$ python -q
>>> import numpy as np
>>> from numpy import linalg as LA
>>> np.set_printoptions(precision=3, suppress=True, linewidth=140)
>>> mat = np.loadtxt("dump.csv", delimiter=",")
>>> print(mat)
[[ 0.102 -0.17   0.034  0.102  0.102 -0.102 -0.17   0.034]
 [-0.17   0.284 -0.057 -0.17  -0.17   0.17   0.284 -0.057]
 [ 0.034 -0.057  0.011  0.034  0.034 -0.034 -0.057  0.011]
 [ 0.102 -0.17   0.034  0.102  0.102 -0.102 -0.17   0.034]
 [ 0.102 -0.17   0.034  0.102  0.102 -0.102 -0.17   0.034]
 [-0.102  0.17  -0.034 -0.102 -0.102  0.102  0.17  -0.034]
 [-0.17   0.284 -0.057 -0.17  -0.17   0.17   0.284 -0.057]
 [ 0.034 -0.057  0.011  0.034  0.034 -0.034 -0.057  0.011]]
>>> r0, r1 = mat[6], mat[3]
>>> print(round(r0 @ r0, 3))
0.284
>>> print(np.round(r0 @ r1, 3))
-0.17
>>> pr = (r0 @ r1) / (r0 @ r0) * r0
>>> print(np.outer(r0, r1))
[[-0.017  0.029 -0.006 -0.017 -0.017  0.017  0.029 -0.006]
 [ 0.029 -0.048  0.01   0.029  0.029 -0.029 -0.048  0.01 ]
 [-0.006  0.01  -0.002 -0.006 -0.006  0.006  0.01  -0.002]
 [-0.017  0.029 -0.006 -0.017 -0.017  0.017  0.029 -0.006]
 [-0.017  0.029 -0.006 -0.017 -0.017  0.017  0.029 -0.006]
 [ 0.017 -0.029  0.006  0.017  0.017 -0.017 -0.029  0.006]
 [ 0.029 -0.048  0.01   0.029  0.029 -0.029 -0.048  0.01 ]
 [-0.006  0.01  -0.002 -0.006 -0.006  0.006  0.01  -0.002]]
>>> print(round(float(LA.norm(r0 + r1) ** 2 + LA.norm(r0 - r1) ** 2), 3))
0.773
>>> print(np.round(r1 - pr, 3) + 0)
[0. 0. 0. 0. 0. 0. 0. 0.]
>>> out = np.array([[2, 0],
...     [-2, 0],
...     [2, -2],
...     [-3, 0],
...     [-2, -3],
...     [-2, 0],
...     [1, -3],
...     [2, 2]])
>>> print(out.T @ mat.T)
[[ 0.205 -0.341  0.068  0.205  0.205 -0.205 -0.341  0.068]
 [ 0.205 -0.341  0.068  0.205  0.205 -0.205 -0.341  0.068]]
>>> print(np.einsum("ij,ij->i", mat, mat))
[0.102 0.284 0.011 0.102 0.102 0.102 0.284 0.011]
>>> print(LA.matrix_rank(np.vstack([mat, out.T])))
3
>>> print(LA.matrix_rank(mat @ out))
1
>>> print(np.einsum("ik,kj->ji", mat, out))
[[ 0.205 -0.341  0.068  0.205  0.205 -0.205 -0.341  0.068]
 [ 0.205 -0.341  0.068  0.205  0.205 -0.205 -0.341  0.068]]
>>> print(mat @ out)
[[ 0.205  0.205]
 [-0.341 -0.341]
 [ 0.068  0.068]
 [ 0.205  0.205]
 [ 0.205  0.205]
 [-0.205 -0.205]
 [-0.341 -0.341]
 [ 0.068  0.068]]
>>> left, sv, Vt = LA.svd(mat)
>>> print(sv.round(3) + 0)
[1. 0. 0. 0. 0. 0. 0. 0.]
>>> out = left[:, :1] @ np.diag(sv[:1]) @ Vt[:1]
>>> print(LA.matrix_rank(mat, rtol=0.05))
1
>>> print(round(LA.norm(mat - out) / LA.norm(mat), 3))
0.0
>>> out = mat / np.sqrt((mat ** 2).mean(axis=1, keepdims=True))
>>> print(LA.matrix_rank(out) == LA.matrix_rank(mat))
True
